$ python3 -q
>>> import numpy as np
>>> from numpy import linalg as LA
>>> np.set_printoptions(precision=2, suppress=True, linewidth=200, floatmode="fixed")
>>> data = -1 * np.eye(3) + np.eye(3, k=1)
>>> data
array([[-1.00,  1.00,  0.00],
       [ 0.00, -1.00,  1.00],
       [ 0.00,  0.00, -1.00]])
>>> A2 = np.array([[-3, -3, 2], [-1, 0, 1], [-1, -1, 1]])
>>> print(A2.T @ data.T)
[[ 2.00  0.00  1.00]
 [ 3.00 -1.00  1.00]
 [-1.00  0.00 -1.00]]
>>> np.einsum("ik,kj->ij", data, A2)
array([[ 2.00,  3.00, -1.00],
       [ 0.00, -1.00,  0.00],
       [ 1.00,  1.00, -1.00]])
>>> print(np.einsum("ij->j", data))
[-1.00  0.00  0.00]
>>> np.einsum("ij,ij->i", data, data)
array([2.00, 2.00, 1.00])
>>> LA.matrix_rank(np.vstack([data, A2.T]))
np.int64(3)
>>> round(float(LA.norm(data, 1)), 2), round(LA.norm(data, np.inf), 2)
(2.0, np.float64(2.0))
>>> LA.norm(data, axis=1)
array([1.41, 1.41, 1.00])
>>> round(float(LA.norm(data[1], 1)), 2), round(LA.norm(data[1], np.inf), 2)
(2.0, np.float64(1.0))
>>> vals, vecs = LA.eig(data)
>>> np.prod(vals)
np.float64(-1.0)
>>> A2 = data / np.sqrt((data ** 2).mean(axis=1, keepdims=True))
>>> data - data.mean(axis=1, keepdims=True)
array([[-1.00,  1.00,  0.00],
       [ 0.00, -1.00,  1.00],
       [ 0.33,  0.33, -0.67]])
>>> LA.matrix_rank(data - data.mean(axis=1, keepdims=True))
np.int64(2)
>>> x = np.array([-8, -4, 3])
>>> target = data @ x
>>> c, lr = np.zeros(3), 1 / LA.norm(data, 2) ** 2
>>> for i in range(6):
...     c -= lr * data.T @ (data @ c - target)
...     if i % 1 == 0: print(i, round(LA.norm(data @ c - target), 2))
... 
0 4.76
1 3.43
2 2.86
3 2.57
4 2.38
5 2.22
>>> round(LA.cond(data), 2)
np.float64(4.05)
>>> c
array([-4.26, -1.09,  4.55])
>>> mat = np.load("m.npy")
>>> mat
array([[ 5.15,  6.43, 12.86,  9.00],
       [-0.02,  2.99,  5.97,  9.00],
       [-3.04,  0.97,  1.95,  9.00],
       [ 1.00,  3.66,  7.33,  9.00],
       [ 3.11,  5.07, 10.14,  9.00],
       [-5.75, -0.83, -1.67,  9.00],
       [-3.57,  0.62,  1.24,  9.00],
       [-1.85,  1.77,  3.53,  9.00],
       [ 3.88,  5.59, 11.17,  9.00],
       [-0.78,  2.48,  4.95,  9.00],
       [-5.45, -0.64, -1.27,  9.00]])
>>> r = LA.matrix_rank(mat)
>>> print(r)
2
>>> ns = LA.svd(mat)[2][r:].T
>>> ns @ ns.T
array([[ 0.59, -0.18, -0.35,  0.29],
       [-0.18,  0.85, -0.29, -0.09],
       [-0.35, -0.29,  0.41, -0.18],
       [ 0.29, -0.09, -0.18,  0.15]])
>>> print(LA.matrix_rank(mat.T @ mat), LA.matrix_rank(mat @ mat.T))
2 2
>>> r0, v = mat[1], mat[6]
>>> print(np.round(r0 @ r0, 2))
125.59
>>> pr = (r0 @ v) / (r0 @ r0) * r0
>>> round(LA.norm(r0 + v) ** 2 + LA.norm(r0 - v) ** 2, 2)
np.float64(442.5)
>>> v - pr
array([-3.56, -1.53, -3.06,  2.53])
>>> (v - pr) @ r0
np.float64(0.0)
>>> Uu, sv, vt = LA.svd(mat, full_matrices=False)
>>> np.abs(vt[0])
array([0.04, 0.28, 0.57, 0.77])
>>> np.cumsum(sv ** 2) / np.sum(sv ** 2)
array([0.80, 1.00, 1.00, 1.00])
>>> print(np.round(Uu.T @ Uu, 2) + 0)
[[1.00 0.00 0.00 0.00]
 [0.00 1.00 0.00 0.00]
 [0.00 0.00 1.00 0.00]
 [0.00 0.00 0.00 1.00]]
>>> np.round(Uu.T @ mat @ vt.T, 2) + 0
array([[36.82,  0.00,  0.00,  0.00],
       [ 0.00, 18.39,  0.00,  0.00],
       [ 0.00,  0.00,  0.00,  0.00],
       [ 0.00,  0.00,  0.00,  0.00]])
>>> sv.round(2) + 0
array([36.82, 18.39,  0.00,  0.00])
>>> Uu.shape, sv.shape, vt.shape
((11, 4), (4,), (4, 4))
>>> A2 = np.array([[3, -3], [-3, 0], [2, -2], [-3, 0]])
>>> np.einsum("ij,ij->i", mat, mat)
array([314.37, 125.59,  94.98, 149.10, 219.30, 117.58,  95.67, 100.01, 252.00, 112.29, 112.78])
>>> LA.matrix_rank(np.vstack([mat, A2.T]))
np.int64(4)
>>> LA.matrix_rank(mat, rtol=0.1)
np.int64(2)
>>> LA.cond(mat) > 100
np.True_
>>> round(LA.norm(mat, 2) / LA.norm(mat), 2)
np.float64(0.89)
>>> feats = np.array([[4, 0, 4, 4, 0],
...     [0, 5, 0, 0, 5],
...     [4, 0, 4, 4, 0],
...     [4, 0, 4, 4, 0],
...     [0, 5, 0, 0, 5]])
>>> feats
array([[4, 0, 4, 4, 0],
       [0, 5, 0, 0, 5],
       [4, 0, 4, 4, 0],
       [4, 0, 4, 4, 0],
       [0, 5, 0, 0, 5]])
>>> # splits into 2 blocks
>>> r = LA.matrix_rank(feats)
>>> r
np.int64(2)
>>> ns = LA.svd(feats)[2][r:].T
>>> [int(LA.matrix_rank(feats[:i])) for i in range(1, len(feats) + 1)]
[1, 2, 2, 2, 2]
>>> vals, vecs = LA.eigh(feats)
>>> vals.sum(), np.trace(feats)
(np.float64(22.0), np.int64(22))
>>> LA.eigvalsh(feats + -2 * np.eye(5))
array([-2.00, -2.00, -2.00,  8.00, 10.00])
>>> np.round(vecs.T @ vecs, 2) + 0
array([[1.00, 0.00, 0.00, 0.00, 0.00],
       [0.00, 1.00, 0.00, 0.00, 0.00],
       [0.00, 0.00, 1.00, 0.00, 0.00],
       [0.00, 0.00, 0.00, 1.00, 0.00],
       [0.00, 0.00, 0.00, 0.00, 1.00]])
>>> np.round(LA.eigvalsh(feats @ feats), 2) + 0
array([  0.00,   0.00,   0.00, 100.00, 144.00])
>>> np.round(LA.svd(feats, compute_uv=False), 2) + 0
array([12.00, 10.00,  0.00,  0.00,  0.00])
>>> np.abs(vecs[:, -1]).round(6).argmax()
np.int64(0)
>>> round(LA.norm(feats) ** 2 / LA.norm(feats, 2) ** 2, 2)
np.float64(1.69)
>>> round(float(LA.norm(feats, "nuc")), 2)
22.0
>>> LA.norm(feats, axis=1).argmax()
np.int64(1)
>>> F = np.loadtxt("mat.csv", delimiter=",")
>>> print(F)
[[-3.65  1.89  1.52 -1.30 -1.55 -1.31]
 [-2.43 -3.91 -1.43  0.06 -1.11  0.73]
 [-0.49  2.36 -3.91  0.74 -1.40  1.17]
 [ 1.46 -0.72 -1.38 -0.59 -1.64 -4.17]
 [ 1.70 -0.21  0.51 -3.39 -2.55  1.94]
 [-0.73  0.06 -1.78 -3.30  3.19 -0.46]]
>>> rng = np.random.default_rng(375858)
>>> lab = rng.permutation(6)
>>> print(lab)
[3 2 1 4 0 5]
>>> A2 = F[lab][:, lab]
>>> print(A2)
[[-0.59 -1.38 -0.72 -1.64  1.46 -4.17]
 [ 0.74 -3.91  2.36 -1.40 -0.49  1.17]
 [ 0.06 -1.43 -3.91 -1.11 -2.43  0.73]
 [-3.39  0.51 -0.21 -2.55  1.70  1.94]
 [-1.30  1.52  1.89 -1.55 -3.65 -1.31]
 [-3.30 -1.78  0.06  3.19 -0.73 -0.46]]
>>> np.sort(np.abs(LA.eigvals(A2)))
array([5.00, 5.00, 5.00, 5.00, 5.00, 5.00])
>>> print(np.diag(A2))
[-0.59 -3.91 -3.91 -2.55 -3.65 -0.46]
>>> W1 = np.array([[1, -3, 2, 0, 2],
...     [-1, 3, 0, -1, -1],
...     [-2, 2, 1, 3, -3],
...     [0, 2, -1, 0, -2],
...     [3, -2, -2, 0, 3],
...     [-3, -1, 0, 3, 0]])
>>> c = np.array([-1, -7, 6, 9, -9])
>>> H = np.maximum(F @ W1 + c, 0)
>>> print(LA.matrix_rank(H))
5
>>> (H > 0).astype(int)
array([[0, 1, 1, 1, 0],
       [0, 0, 1, 1, 0],
       [0, 0, 1, 0, 0],
       [1, 0, 1, 0, 0],
       [0, 0, 1, 1, 0],
       [1, 0, 0, 1, 1]])
>>> C = np.array([[1, 3], [3, -1], [2, 1], [-3, -2], [1, 2]])
>>> H @ C
array([[ 29.50, -25.29],
       [-28.64, -19.72],
       [  6.35,   3.18],
       [ 34.35,  46.05],
       [-12.91, -14.74],
       [ 17.08,  55.76]])
>>> W1 @ C
array([[ -2,  12],
       [ 10,  -6],
       [ -6, -19],
       [  2,  -7],
       [ -4,  15],
       [-15, -14]])
>>> A2 = LA.inv(F)
>>> (np.abs(A2) > 1e-9).astype(int)
array([[1, 1, 1, 1, 1, 1],
       [1, 1, 1, 1, 1, 1],
       [1, 1, 1, 1, 1, 1],
       [1, 1, 1, 1, 1, 1],
       [1, 1, 1, 1, 1, 1],
       [1, 1, 1, 1, 1, 1]])
>>> round(float(LA.cond(F)), 2)
1.0
>>> np.round(LA.slogdet(F)[0], 2)
np.float64(-1.0)
>>> Uu, sv, vt = LA.svd(mat)
>>> vecs = vt[:(sv > 1e-8).sum()]
>>> x = mat[3] + -2 * mat[9] + rng.integers(2) * np.eye(4)[1]
>>> x
array([ 2.56, -1.29, -2.58, -9.00])
>>> round(LA.norm(x - vecs.T @ vecs @ x), 2)
np.float64(0.0)
>>> round(LA.norm(F, "nuc"), 2)
np.float64(30.0)
>>> np.round(LA.norm(F, 2), 2)
np.float64(5.0)
>>> round(LA.norm(F[5] - F[4]), 2)
np.float64(7.07)
>>> print(LA.norm(F, axis=1))
[5.00 5.00 5.00 5.00 5.00 5.00]
>>> np.round(F[5] @ F[4], 2)
np.float64(-0.0)
>>> m1 = np.loadtxt("data.csv", delimiter=",")
>>> m1
array([[ 3.64,  3.79,  2.45,  0.74],
       [ 3.86,  2.10,  4.04,  1.21],
       [ 3.76,  3.82,  1.99,  0.50],
       [ 4.27,  2.78,  3.91,  0.39],
       [-1.16,  3.31,  1.20, -2.25],
       [-2.60,  1.93,  1.25, -4.76],
       [ 5.09,  2.54,  1.16,  1.60],
       [ 5.63,  2.74,  4.12,  1.25],
       [-2.68,  1.14, -0.86, -0.69],
       [-2.04,  2.99,  1.30, -1.43],
       [ 4.87,  1.83,  1.62,  1.87],
       [ 0.51,  2.41,  0.71, -4.08],
       [-0.61,  1.89, -1.02, -1.06],
       [-1.73,  3.02,  0.77, -2.08],
       [-2.90,  2.70, -0.69, -2.68],
       [ 3.90,  3.61,  2.86,  0.58],
       [ 4.69,  3.37,  3.61,  0.58],
       [-2.17,  2.08,  1.81, -3.93],
       [-0.77,  4.75, -1.02, -5.14],
       [ 4.67,  4.08,  5.58,  1.64],
       [ 5.47,  2.09,  3.21,  2.17],
       [ 1.41,  2.18,  1.69, -2.52],
       [-0.98,  2.79,  1.75, -2.49],
       [ 4.50,  3.38,  3.46,  1.19],
       [ 4.98, -0.35,  2.56,  0.77],
       [-2.51,  3.80, -0.27, -1.56],
       [ 3.55,  0.63,  2.64, -0.16]])
>>> Ac = m1 - m1.mean(axis=0)
>>> Uu, sv, vt = LA.svd(Ac, full_matrices=False)
>>> sv
array([20.02,  6.21,  5.28,  4.81])
>>> print(np.abs(vt[-1]))
[0.58 0.18 0.65 0.45]
>>> LA.matrix_rank(Ac)
np.int64(4)
>>> np.abs(vt[0]).argmax()
np.int64(0)
>>> sv ** 2 / (sv ** 2).sum()
array([0.82, 0.08, 0.06, 0.05])
>>> W1 = np.array([[1, 2, 4, -4], [1, -1, 4, -2], [1, -1, 5, 1], [2, 4, 3, -1]])
>>> c = np.array([-5, -8, -1, -9])
>>> H = np.maximum(m1 @ W1 + c, 0)
>>> LA.matrix_rank(H)
np.int64(4)
>>> (H > 0).mean(axis=0)
array([0.52, 0.19, 0.74, 0.07])
>>> C = np.array([[4, 0, 1], [8, 4, 6], [8, 2, 5], [8, 7, 7]])
>>> W1 @ C
array([[ 20, -12,   5],
       [ 12, -10,   1],
       [ 44,  13,  27],
       [ 56,  15,  34]])
>>> A2 = np.c_[m1[:, :1] @ np.array([[-2]]), np.array([-6, -4, 4, -2, 8, 6, 8, 6, -2, 2, -5, -7, 6, -2, 4, 1, 9, -3, 3, 9, -3, -3, 6, 0, 6, -9, -7])]
>>> print(A2)
[[ -7.28  -6.00]
 [ -7.72  -4.00]
 [ -7.52   4.00]
 [ -8.54  -2.00]
 [  2.32   8.00]
 [  5.20   6.00]
 [-10.18   8.00]
 [-11.26   6.00]
 [  5.36  -2.00]
 [  4.08   2.00]
 [ -9.74  -5.00]
 [ -1.02  -7.00]
 [  1.22   6.00]
 [  3.46  -2.00]
 [  5.80   4.00]
 [ -7.80   1.00]
 [ -9.38   9.00]
 [  4.34  -3.00]
 [  1.54   3.00]
 [ -9.34   9.00]
 [-10.94  -3.00]
 [ -2.82  -3.00]
 [  1.96   6.00]
 [ -9.00   0.00]
 [ -9.96   6.00]
 [  5.02  -9.00]
 [ -7.10  -7.00]]
>>> LA.norm(LA.qr(m1)[0].T @ A2, axis=0) ** 2 / ((A2 ** 2).sum(axis=0) + 1e-12)
array([1.00, 0.05])
>>> np.round(LA.lstsq(m1, A2[:, 0])[0], 2) + 0
array([-2.00,  0.00,  0.00,  0.00])
>>> t3 = np.stack([A2, 4 * A2, A2[::-1]])
>>> LA.norm(t3, axis=(1, 2))
array([ 46.36, 185.42,  46.36])
>>> LA.matrix_rank(t3)
array([2, 2, 2])
>>> LA.matrix_rank(t3.reshape(3, -1))
np.int64(2)
>>> J = np.array([[-3.0, 3.0, -5.0, 3.0],
...     [-7.0, 7.0, -5.0, 3.0],
...     [-6.0, 3.0, -2.0, 3.0],
...     [-13.0, 6.0, -11.0, 10.0]])
>>> Uu, sv, vt = LA.svd(J, full_matrices=False)
>>> np.allclose(Uu * sv @ vt, J)
True
>>> sv
array([25.35,  4.10,  2.92,  0.16])
>>> np.abs(Uu[:, 0]).round(6).argmax()
np.int64(3)
>>> print(np.round(vt @ vt.T, 2) + 0)
[[1.00 0.00 0.00 0.00]
 [0.00 1.00 0.00 0.00]
 [0.00 0.00 1.00 0.00]
 [0.00 0.00 0.00 1.00]]
>>> np.round(Uu.T @ J @ vt.T, 2) + 0
array([[25.35,  0.00,  0.00,  0.00],
       [ 0.00,  4.10,  0.00,  0.00],
       [ 0.00,  0.00,  2.92,  0.00],
       [ 0.00,  0.00,  0.00,  0.16]])
>>> np.cumsum(sv ** 2) / np.sum(sv ** 2)
array([0.96, 0.99, 1.00, 1.00])
